$ ipython --no-banner

In [1]: import numpy as np

In [2]: np.set_printoptions(precision=1, suppress=True, linewidth=160, legacy="1.25")

In [3]: F = np.array([[3.0, 2.0, -1.0, 0.0, 0.0, 0.0, 0.0],
   ...:     [-3.0, 3.0, 3.0, 0.0, 0.0, 0.0, 0.0],
   ...:     [2.0, 2.0, 3.0, 0.0, 0.0, 0.0, 0.0],
   ...:     [0.0, 0.0, 0.0, 2.0, -3.0, 2.0, 0.0],
   ...:     [0.0, 0.0, 0.0, -1.0, 1.0, 0.0, -1.0],
   ...:     [0.0, 0.0, 0.0, 3.0, 0.0, 0.0, -1.0],
   ...:     [0.0, 0.0, 0.0, 3.0, -1.0, 1.0, 1.0]])

In [4]: np.linalg.norm(F, axis=0)
Out[4]: array([4.7, 4.1, 4.4, 4.8, 3.3, 2.2, 1.7])

In [5]: np.linalg.norm(F, axis=1)
Out[5]: array([3.7, 5.2, 4.1, 4.1, 1.7, 3.2, 3.5])

In [6]: F[5] @ F[2]
Out[6]: 0.0

In [7]: round(float(np.linalg.norm(F[5], 1)), 1), round(np.linalg.norm(F[5], np.inf), 1)
Out[7]: (4.0, 3.0)

In [8]: round(float(np.linalg.norm(F, "nuc")), 1)
Out[8]: 22.8

In [9]: Uu, sig, Vt = np.linalg.svd(F, full_matrices=False)

In [10]: sig
Out[10]: array([5.7, 5.7, 4.7, 2.6, 1.9, 1.6, 0.6])

In [11]: (sig > 1e-8).sum()
Out[11]: 7

In [12]: np.round(Vt @ Vt.T, 1) + 0
Out[12]: 
array([[1., 0., 0., 0., 0., 0., 0.],
       [0., 1., 0., 0., 0., 0., 0.],
       [0., 0., 1., 0., 0., 0., 0.],
       [0., 0., 0., 1., 0., 0., 0.],
       [0., 0., 0., 0., 1., 0., 0.],
       [0., 0., 0., 0., 0., 1., 0.],
       [0., 0., 0., 0., 0., 0., 1.]])

In [13]: np.cumsum(sig ** 2) / np.sum(sig ** 2)
Out[13]: array([0.3, 0.6, 0.9, 0.9, 1. , 1. , 1. ])

In [14]: np.round(Uu.T @ Uu, 1) + 0
Out[14]: 
array([[1., 0., 0., 0., 0., 0., 0.],
       [0., 1., 0., 0., 0., 0., 0.],
       [0., 0., 1., 0., 0., 0., 0.],
       [0., 0., 0., 1., 0., 0., 0.],
       [0., 0., 0., 0., 1., 0., 0.],
       [0., 0., 0., 0., 0., 1., 0.],
       [0., 0., 0., 0., 0., 0., 1.]])

In [15]: x = np.array([3, 3, 1, 1, 1, -2, -1])

In [16]: target = F @ x

In [17]: b, lr = np.zeros(7), 1 / np.linalg.norm(F, 2) ** 2

In [18]: for i in range(8):
    ...:     b -= lr * F.T @ (F @ b - target)
    ...:     if i % 2 == 0: print(i, round(np.linalg.norm(F @ b - target), 1))
    ...: 
0 7.9
2 3.2
4 2.1
6 1.4

In [19]: round(np.linalg.cond(F), 1)
Out[19]: 9.6

In [20]: b
Out[20]: array([ 3.1,  2.8,  1.2,  0.8,  1.4, -1. , -0.7])

In [21]: rng = np.random.default_rng(9)

In [22]: z = rng.permutation(7)

In [23]: B = F[:, z] * rng.choice([-1, 1], 7)

In [24]: B
Out[24]: 
array([[ 0.,  0.,  0., -1.,  0.,  3.,  2.],
       [ 0.,  0.,  0.,  3.,  0., -3.,  3.],
       [ 0.,  0.,  0.,  3.,  0.,  2.,  2.],
       [ 2.,  0.,  2.,  0., -3.,  0.,  0.],
       [-1., -1.,  0.,  0.,  1.,  0.,  0.],
       [ 3., -1.,  0.,  0.,  0.,  0.,  0.],
       [ 3.,  1.,  1.,  0., -1.,  0.,  0.]])

In [25]: Uu, _, Vt = np.linalg.svd(F.T @ B)

In [26]: np.round(np.linalg.lstsq(F, B)[0], 1) + 0
Out[26]: 
array([[0., 0., 0., 0., 0., 1., 0.],
       [0., 0., 0., 0., 0., 0., 1.],
       [0., 0., 0., 1., 0., 0., 0.],
       [1., 0., 0., 0., 0., 0., 0.],
       [0., 0., 0., 0., 1., 0., 0.],
       [0., 0., 1., 0., 0., 0., 0.],
       [0., 1., 0., 0., 0., 0., 0.]])
